$ python3 -q
>>> import numpy as np
>>> np.set_printoptions(suppress=True, linewidth=140)
>>> arr = 0.2 ** np.abs(np.subtract.outer(np.arange(7), np.arange(7)))
>>> arr.round(2) + 0
array([[1.  , 0.2 , 0.04, 0.01, 0.  , 0.  , 0.  ],
       [0.2 , 1.  , 0.2 , 0.04, 0.01, 0.  , 0.  ],
       [0.04, 0.2 , 1.  , 0.2 , 0.04, 0.01, 0.  ],
       [0.01, 0.04, 0.2 , 1.  , 0.2 , 0.04, 0.01],
       [0.  , 0.01, 0.04, 0.2 , 1.  , 0.2 , 0.04],
       [0.  , 0.  , 0.01, 0.04, 0.2 , 1.  , 0.2 ],
       [0.  , 0.  , 0.  , 0.01, 0.04, 0.2 , 1.  ]])
>>> x0 = np.array([1, 1, -3, 2, 3, -3, 3])
>>> rhs = arr @ x0
>>> rhs.round(2)
array([ 1.1 ,  0.7 , -2.26,  1.95,  2.81, -1.74,  2.53])
>>> np.round(np.linalg.solve(arr, rhs + arr[:, 0]), 2)
array([ 2.,  1., -3.,  2.,  3., -3.,  3.])
>>> np.round(np.linalg.solve(arr, arr[:, 1]), 2) + 0
array([0., 1., 0., 0., 0., 0., 0.])
>>> np.round(np.linalg.solve(arr, 2 * rhs), 2)
array([ 2.,  2., -6.,  4.,  6., -6.,  6.])
>>> np.round(np.linalg.solve(arr.T, arr[0]), 2)
array([1., 0., 0., 0., 0., 0., 0.])
>>> Q, Rm = np.linalg.qr(arr)
>>> Q.round(2) + 0
array([[-0.98,  0.2 ,  0.  ,  0.  ,  0.  ,  0.  ,  0.  ],
       [-0.2 , -0.96,  0.2 ,  0.  ,  0.  ,  0.  ,  0.  ],
       [-0.04, -0.19, -0.96,  0.2 ,  0.  ,  0.  ,  0.  ],
       [-0.01, -0.04, -0.19, -0.96,  0.2 ,  0.  ,  0.  ],
       [ 0.  , -0.01, -0.04, -0.19, -0.96,  0.2 ,  0.  ],
       [ 0.  ,  0.  , -0.01, -0.04, -0.19, -0.96, -0.2 ],
       [ 0.  ,  0.  ,  0.  , -0.01, -0.04, -0.19,  0.98]])
>>> np.round(Q.T @ Q, 2) + 0
array([[1., 0., 0., 0., 0., 0., 0.],
       [0., 1., 0., 0., 0., 0., 0.],
       [0., 0., 1., 0., 0., 0., 0.],
       [0., 0., 0., 1., 0., 0., 0.],
       [0., 0., 0., 0., 1., 0., 0.],
       [0., 0., 0., 0., 0., 1., 0.],
       [0., 0., 0., 0., 0., 0., 1.]])
>>> np.allclose(Rm.T @ Rm, arr.T @ arr)
True
>>> E = np.loadtxt("x.csv", delimiter=",")
>>> E
array([[ 1.1 ,  1.55,  0.65, -1.58, -1.37,  0.73, -2.46],
       [ 1.03,  0.32,  0.17,  0.21, -1.31, -0.52, -0.9 ],
       [ 0.17, -0.7 ,  0.28, -0.04, -0.28, -0.25,  1.17],
       [ 0.94,  1.53, -1.21, -0.54, -1.38, -0.63, -0.62],
       [-0.08,  1.32,  0.1 , -0.24,  0.93,  0.85, -0.76],
       [ 1.03, -0.1 , -0.48, -1.69,  0.49, -0.66,  0.18],
       [ 0.57,  1.12, -0.29, -1.65,  0.31, -1.44, -0.34],
       [ 0.44, -0.68, -1.37, -0.78,  0.66, -0.74,  0.52]])
>>> x0 = np.array([3, 1, 0, 3, 4, 2, 0])
>>> rhs = E @ x0
>>> rhs.round(2)
array([-3.91, -2.24, -1.93, -4.05,  5.78, -1.44, -3.76, -0.54])
>>> print(np.round(np.linalg.solve(E.T @ E, E.T @ rhs), 2) + 0)
[3. 1. 0. 3. 4. 2. 0.]
>>> rng = np.random.default_rng(9794)
>>> rhs = rhs + 0.05 * rng.normal(size=8)
>>> rhs.round(2)
array([-3.98, -2.31, -1.91, -3.99,  5.76, -1.33, -3.79, -0.55])
>>> coef, *_ = np.linalg.lstsq(E, rhs)
>>> print(np.round(E.T @ (rhs - E @ coef), 2) + 0)
[0. 0. 0. 0. 0. 0. 0.]
>>> x0 = np.ones(7)
>>> for _ in range(6):
...     x0 = arr @ x0
...     x0 /= np.linalg.norm(x0)
...     print(round(x0 @ arr @ x0, 2))
... 
1.42
1.43
1.43
1.44
1.44
1.44
>>> round(float(np.linalg.eigvalsh(arr)[-1]), 2)
1.44
>>> u, r1 = E[7], E[1]
>>> round(float(u @ r1), 2)
-1.11
>>> p = (u @ r1) / (u @ u) * u
>>> print(np.round(r1 - p, 2))
[ 1.14  0.15 -0.18  0.01 -1.14 -0.71 -0.77]
>>> round(float((r1 - p) @ u), 2)
-0.0
>>> x0 = np.array([4, 2, 0, 8, 3, 0, 3])
>>> rhs = E @ x0
>>> coef, lr = np.zeros(7), 1 / np.linalg.norm(E, 2) ** 2
>>> for i in range(20):
...     coef -= lr * E.T @ (E @ coef - rhs)
...     if i % 5 == 0: print(i, round(np.linalg.norm(E @ coef - rhs), 2))
... 
0 8.8
5 5.69
10 4.57
15 4.01
>>> print(coef.round(2))
[-0.78  0.73 -1.04  5.36  0.81 -0.15  2.09]
>>> round(np.linalg.cond(E), 2)
np.float64(8.46)
>>> U, sigma, Vt = np.linalg.svd(E, full_matrices=False)
>>> sigma.round(2)
array([5.  , 3.5 , 2.45, 1.72, 1.2 , 0.84, 0.59])
>>> np.round(U.T @ U, 2) + 0
array([[1., 0., 0., 0., 0., 0., 0.],
       [0., 1., 0., 0., 0., 0., 0.],
       [0., 0., 1., 0., 0., 0., 0.],
       [0., 0., 0., 1., 0., 0., 0.],
       [0., 0., 0., 0., 1., 0., 0.],
       [0., 0., 0., 0., 0., 1., 0.],
       [0., 0., 0., 0., 0., 0., 1.]])
>>> print(np.round(sigma / sigma[0], 2))
[1.   0.7  0.49 0.34 0.24 0.17 0.12]
>>> np.round(np.abs(Vt[0]), 2)
array([0.36, 0.53, 0.03, 0.43, 0.32, 0.05, 0.55])
>>> print(U.shape, sigma.shape, Vt.shape)
(8, 7) (7,) (7, 7)
>>> (sigma > 1e-8).sum()
np.int64(7)
>>> print(np.allclose(U * sigma @ Vt, E))
True
>>> sigma = 20 * 0.9 ** np.arange(4)
>>> feats = rng.normal(size=(28, 4)) * rng.permutation(sigma)
>>> feats.round(2)
array([[-18.08,  -6.97,  11.23,  -9.87],
       [-28.74,  -7.9 ,   3.59, -25.61],
       [ -8.3 ,  14.28, -25.11, -24.37],
       [ 18.45,  15.88, -13.23, -10.53],
       [ -7.06, -13.41,  21.32,  11.31],
       [  6.79, -34.82,  14.51,  -4.14],
       [ 17.32,  19.02,   4.17,   6.13],
       [ -9.6 ,  50.69,  36.  ,   5.92],
       [ 17.57,   0.69,  21.05, -20.15],
       [ 27.96,  17.03,  -3.7 , -19.71],
       [ 19.77,  17.57,  11.34,  -5.48],
       [  8.17,  -2.9 ,  14.07,  13.67],
       [ 10.54,   5.94,  13.21,  -5.91],
       [ -0.92,  19.04,  -3.29,  16.45],
       [-12.55,  -2.42,  -2.23,   4.27],
       [-15.83,  20.78, -25.87, -27.33],
       [ -2.66,  -0.44,   8.1 ,   5.62],
       [  8.79,  30.96, -15.55,   1.23],
       [ 28.94,  15.73,  14.69,  19.58],
       [-26.27, -35.02,  -9.88,  21.56],
       [ 15.86, -18.  ,  26.8 , -14.25],
       [ 35.31, -20.48,  13.04, -12.67],
       [ -8.38,  23.62,  16.01, -27.52],
       [ -4.79, -53.44,   8.2 ,  -5.54],
       [-17.26,  49.52,  21.9 ,  10.38],
       [-28.21, -51.43,  -4.18, -13.21],
       [ 19.59,  19.04, -33.45,   7.77],
       [ 17.38,  25.95, -29.88,  15.24]])
>>> lab = feats[:, 2] > np.median(feats[:, 2])
>>> u = feats[lab].mean(axis=0) - feats[~lab].mean(axis=0)
>>> np.argsort(-np.abs(u).round(6), kind="stable")
array([2, 0, 1, 3])
>>> u.round(2)
array([ 6.56, -5.07, 28.14, -0.15])
>>> print(round(float((((feats - feats.mean(axis=0)) @ u > 0) == lab).mean()), 2))
0.93
>>> round(np.linalg.norm(feats) ** 2 / np.linalg.norm(feats, 2) ** 2, 2)
np.float64(2.18)
>>> round(float(feats[14] @ feats[1]), 2)
262.43
>>> round(float(np.linalg.norm(feats[14] - feats[1])), 2)
34.91
>>> print(np.round(np.linalg.norm(feats, axis=0), 2))
[ 95.4  138.04  94.38  79.78]
>>> round(float(np.linalg.norm(feats, 2)), 2)
141.25
>>> round(float(np.linalg.norm(feats[14], 1)), 2), round(np.linalg.norm(feats[14], np.inf), 2)
(21.47, np.float64(12.55))
>>> A = np.array([[2.0, 0.0, 0.0], [0.0, 5.0, 4.0], [0.0, 5.0, 5.0]])
>>> B = np.array([[-1, 3], [3, -2], [-2, -1]])
>>> np.einsum("ij,ij->i", A, A)
array([ 4., 41., 50.])
>>> np.einsum("ij->j", A)
array([ 2., 10.,  9.])
>>> np.linalg.matrix_rank(A @ B)
np.int64(2)
>>> B.T @ A.T
array([[ -2.,   7.,   5.],
       [  6., -14., -15.]])
>>> print(np.einsum("ik,kj->ji", A, B))
[[ -2.   7.   5.]
 [  6. -14. -15.]]
>>> np.round(np.linalg.svd(A, compute_uv=False), 2)
array([9.52, 2.  , 0.52])
>>> A[3]
Traceback (most recent call last):
  File "<python-input-70>", line 1, in <module>
    A[3]
    ~^^^
IndexError: index 3 is out of bounds for axis 0 with size 3
>>> np.round(A.mean(axis=0), 2)
array([0.67, 3.33, 3.  ])
>>> np.round(np.linalg.norm(A), 2)
np.float64(9.75)
>>> np.flatnonzero(np.linalg.matrix_power((A != 0) + (A.T != 0) + np.eye(3), 3)[2])
array([1, 2])
>>> print(np.round(np.sort(np.linalg.eigvals(A).real), 2))
[0.53 2.   9.47]
>>> (A != 0).astype(int)
array([[1, 0, 0],
       [0, 1, 1],
       [0, 1, 1]])
>>> np.round(np.sort(np.abs(np.linalg.eigvals(A))), 2)
array([0.53, 2.  , 9.47])
>>> np.allclose(A @ A.T, A.T @ A)
False
>>> A.inv()
Traceback (most recent call last):
  File "<python-input-78>", line 1, in <module>
    A.inv()
    ^^^^^
AttributeError: 'numpy.ndarray' object has no attribute 'inv'
>>> Q = A.astype(float).copy()
>>> for j in range(3):
...     Q[:, j] -= Q[:, :j] @ (Q[:, :j].T @ Q[:, j])
...     Q[:, j] /= np.linalg.norm(Q[:, j])
... 
>>> np.round(Q.T @ Q, 2) + 0
array([[1., 0., 0.],
       [0., 1., 0.],
       [0., 0., 1.]])
>>> F = np.load("m.npy")
>>> F
array([[ 1,  0,  0,  0,  0],
       [ 0,  1,  0,  0,  0],
       [-2, -1,  1,  0,  0],
       [-2, -1,  1,  1,  0],
       [ 1, -1,  2,  0,  1]])
>>> F @ F
array([[ 1,  0,  0,  0,  0],
       [ 0,  1,  0,  0,  0],
       [-4, -2,  1,  0,  0],
       [-6, -3,  2,  1,  0],
       [-2, -4,  4,  0,  1]])
>>> np.linalg.matrix_rank(F - F[0, 0] * np.eye(5))
np.int64(3)
>>> np.prod(np.diag(F)), round(float(np.linalg.det(F)), 2)
(np.int64(1), 1.0)
>>> [int(np.linalg.matrix_rank(np.linalg.matrix_power(F, p))) for p in range(1, 6)]
[5, 5, 5, 5, 5]
>>> Xs = feats - feats.mean(axis=0)
>>> U, sigma, Vt = np.linalg.svd(Xs, full_matrices=False)
>>> sigma.round(2)
array([140.07,  94.17,  89.34,  76.74])
>>> np.round(Xs.mean(axis=0), 2) + 0
array([0., 0., 0., 0.])
>>> np.round((sigma ** 2).sum() ** 2 / (sigma ** 4).sum(), 2)
np.float64(3.19)
